$ ipython --no-banner

In [1]: import numpy as np

In [2]: np.set_printoptions(suppress=True, linewidth=160)

In [3]: def rd(a):
   ...:     return np.round(a, 3) + 0
   ...: 

In [4]: M = 0.2 ** np.abs(np.subtract.outer(np.arange(7), np.arange(7)))

In [5]: print(rd(M))
[[1.    0.2   0.04  0.008 0.002 0.    0.   ]
 [0.2   1.    0.2   0.04  0.008 0.002 0.   ]
 [0.04  0.2   1.    0.2   0.04  0.008 0.002]
 [0.008 0.04  0.2   1.    0.2   0.04  0.008]
 [0.002 0.008 0.04  0.2   1.    0.2   0.04 ]
 [0.    0.002 0.008 0.04  0.2   1.    0.2  ]
 [0.    0.    0.002 0.008 0.04  0.2   1.   ]]

In [6]: x = np.ones(7)

In [7]: for _ in range(5):
   ...:     x = M @ x
   ...:     x /= np.linalg.norm(x)
   ...:     print(round(x @ M @ x, 3))
   ...: 
1.424
1.43
1.434
1.436
1.437

In [8]: print(rd(x))
[0.252 0.378 0.437 0.453 0.437 0.378 0.252]

In [9]: vals, V = np.linalg.eigh(M)

In [10]: print(rd(vals))
[0.682 0.731 0.816 0.941 1.105 1.286 1.439]

In [11]: print(rd(np.linalg.svd(M, compute_uv=False)))
[1.439 1.286 1.105 0.941 0.816 0.731 0.682]

In [12]: print(rd(np.linalg.eigvalsh(M + 4 * np.eye(7))))
[4.682 4.731 4.816 4.941 5.105 5.286 5.439]

In [13]: print(vals.sum(), np.trace(M))
7.0 7.0

In [14]: print(rd(V @ np.diag(vals) @ V.T))
[[1.    0.2   0.04  0.008 0.002 0.    0.   ]
 [0.2   1.    0.2   0.04  0.008 0.002 0.   ]
 [0.04  0.2   1.    0.2   0.04  0.008 0.002]
 [0.008 0.04  0.2   1.    0.2   0.04  0.008]
 [0.002 0.008 0.04  0.2   1.    0.2   0.04 ]
 [0.    0.002 0.008 0.04  0.2   1.    0.2  ]
 [0.    0.    0.002 0.008 0.04  0.2   1.   ]]

In [15]: print((vals > 1e-8).sum(), (vals < -1e-8).sum())
7 0

In [16]: print(rd(np.abs(V[:, -1])))
[0.216 0.359 0.454 0.487 0.454 0.359 0.216]
